>>> import numpy as np
>>> np.set_printoptions(precision=2, suppress=True, linewidth=160)
>>> tidy = lambda a: np.round(a, 2) + 0
>>> E = np.load("arr.npy")
>>> E
array([[0, 2, 1, 1, 0, 2, 0, 2, 2],
       [2, 0, 2, 1, 1, 0, 2, 0, 2],
       [2, 2, 0, 2, 1, 1, 0, 2, 0],
       [0, 2, 2, 0, 2, 1, 1, 0, 2],
       [2, 0, 2, 2, 0, 2, 1, 1, 0],
       [0, 2, 0, 2, 2, 0, 2, 1, 1],
       [1, 0, 2, 0, 2, 2, 0, 2, 1],
       [1, 1, 0, 2, 0, 2, 2, 0, 2],
       [2, 1, 1, 0, 2, 0, 2, 2, 0]])
>>> M2 = E / np.sqrt((E ** 2).mean(axis=1, keepdims=True))
>>> tidy(M2[7])
array([0.71, 0.71, 0.  , 1.41, 0.  , 1.41, 1.41, 0.  , 1.41])
>>> m1 = np.loadtxt("layer9.csv", delimiter=",")
>>> m1
array([[ 1.,  0.,  0.,  1.,  1.],
       [ 0.,  0.,  0.,  1.,  0.],
       [ 0.,  0.,  2.,  2.,  2.],
       [ 0.,  0., -3.,  3., -1.],
       [ 0.,  0., -3., -3.,  3.]])
>>> hat = np.triu(np.array([[2, 1, 0, 2, 2],
...     [3, 1, 2, 1, 3],
...     [3, 3, 2, 3, 1],
...     [0, 3, 3, 3, 0],
...     [2, 3, 3, 0, 1]]), 1) + np.eye(5)
>>> M2 = hat @ m1 @ np.linalg.inv(hat)
>>> hat @ m1 - m1 @ hat
array([[  0.,  -1., -12.,  -1.,   2.],
       [  0.,   0.,  -8.,  -2.,  12.],
       [  0.,   0., -12.,   0.,  -2.],
       [  0.,   0.,   0.,   9.,   3.],
       [  0.,   0.,   0.,   9.,   3.]])
>>> np.linalg.matrix_rank(M2)
np.int64(4)
>>> np.trace(M2), np.trace(m1)
(np.float64(9.0), np.float64(9.0))
>>> J = np.load("w.npy")
>>> J
array([[-16,  -5, -23,   4,  -3],
       [  2,   5,   1,   7,   6],
       [ -6,  -8,  -6,  -9,  -9]])
>>> np.argsort(-np.linalg.norm(J, axis=0).round(6), kind="stable")[:3]
array([2, 0, 3])
>>> [round(float(x), 2) for x in np.linalg.svd(J, compute_uv=False)[:3]]
[31.06, 16.83, 0.0]
>>> cov = J.T @ J
>>> np.linalg.matrix_rank(cov)
np.int64(2)
>>> tidy(np.linalg.eigvalsh(cov)[::-1])
array([964.59, 283.41,   0.  ,   0.  ,   0.  ])
>>> cov
array([[296, 138, 406,   4, 114],
       [138, 114, 168,  87, 117],
       [406, 168, 566, -31, 129],
       [  4,  87, -31, 146, 111],
       [114, 117, 129, 111, 126]])
>>> np.abs(np.diag(np.linalg.qr(J)[1])) > 1e-9
array([ True,  True, False])
>>> np.unique(J.round(6), axis=0).shape
(3, 5)
>>> tidy(np.trace(np.linalg.pinv(J) @ J))
np.float64(2.0)
>>> r0, r1 = J[2], J[1]
>>> r0 @ r1
np.int64(-175)
>>> p = (r0 @ r1) / (r0 @ r0) * r0
>>> tidy(p)
array([3.52, 4.7 , 3.52, 5.29, 5.29])
>>> tidy((r1 - p) @ r0)
np.float64(0.0)
>>> np.outer(r0, r1)
array([[-12, -30,  -6, -42, -36],
       [-16, -40,  -8, -56, -48],
       [-12, -30,  -6, -42, -36],
       [-18, -45,  -9, -63, -54],
       [-18, -45,  -9, -63, -54]])
>>> X = np.load("case11.npy")
>>> X
array([[ 5,  0,  4,  2,  0],
       [ 4,  6,  4,  0,  3],
       [ 3,  2,  0,  5,  1],
       [ 1,  8,  2,  3,  4],
       [ 1,  4,  1,  1,  2],
       [ 0,  8,  4,  0,  4],
       [ 5, 10,  1,  4,  5],
       [ 3,  8,  5,  1,  4]])
>>> M2 = X[0, 0] * X[1:] - np.outer(X[1:, 0], X[0])
>>> M2
array([[  0,  30,   4,  -8,  15],
       [  0,  10, -12,  19,   5],
       [  0,  40,   6,  13,  20],
       [  0,  20,   1,   3,  10],
       [  0,  40,  20,   0,  20],
       [  0,  50, -15,  10,  25],
       [  0,  40,  13,  -1,  20]])
>>> np.flatnonzero(~M2.round(6).any(axis=1))
array([], dtype=int64)
>>> r = np.linalg.matrix_rank(X)
>>> r
np.int64(4)
>>> null = np.linalg.svd(X)[2][r:].T
>>> np.allclose(X @ null, 0)
True
>>> [int(np.linalg.matrix_rank(X[:, :j + 1])) for j in range(5)]
[1, 2, 3, 4, 4]
>>> tidy(X @ null)
array([[0.],
       [0.],
       [0.],
       [0.],
       [0.],
       [0.],
       [0.],
       [0.]])
>>> np.linalg.matrix_rank(X.T @ X), np.linalg.matrix_rank(X @ X.T)
(np.int64(4), np.int64(4))
>>> U, s, vt = np.linalg.svd(X)
>>> V = vt[:(s > 1e-8).sum()]
>>> rng = np.random.default_rng(35)
>>> x0 = X[6] + 5 * X[4] + rng.integers(2) * np.eye(5)[0]
>>> x0
array([10., 30.,  6.,  9., 15.])
>>> tidy(np.diag(V.T @ V))
array([1. , 0.8, 1. , 1. , 0.2])
>>> tidy(V.T @ V)
array([[1. , 0. , 0. , 0. , 0. ],
       [0. , 0.8, 0. , 0. , 0.4],
       [0. , 0. , 1. , 0. , 0. ],
       [0. , 0. , 0. , 1. , 0. ],
       [0. , 0.4, 0. , 0. , 0.2]])
>>> np.allclose(V.T @ V @ x0, x0)
True
>>> tidy(np.trace(np.linalg.pinv(X) @ X))
np.float64(4.0)
>>> np.linalg.cond(X) > 100
np.True_
>>> [round(float(x), 2) for x in np.linalg.svd(X, compute_uv=False)[:3]]
[23.53, 7.51, 6.27]
>>> mat = 2 * np.eye(10) + np.eye(10, k=1)
>>> mat
array([[2., 1., 0., 0., 0., 0., 0., 0., 0., 0.],
       [0., 2., 1., 0., 0., 0., 0., 0., 0., 0.],
       [0., 0., 2., 1., 0., 0., 0., 0., 0., 0.],
       [0., 0., 0., 2., 1., 0., 0., 0., 0., 0.],
       [0., 0., 0., 0., 2., 1., 0., 0., 0., 0.],
       [0., 0., 0., 0., 0., 2., 1., 0., 0., 0.],
       [0., 0., 0., 0., 0., 0., 2., 1., 0., 0.],
       [0., 0., 0., 0., 0., 0., 0., 2., 1., 0.],
       [0., 0., 0., 0., 0., 0., 0., 0., 2., 1.],
       [0., 0., 0., 0., 0., 0., 0., 0., 0., 2.]])
>>> tidy(np.sort(np.linalg.eigvals(mat)))
array([2., 2., 2., 2., 2., 2., 2., 2., 2., 2.])
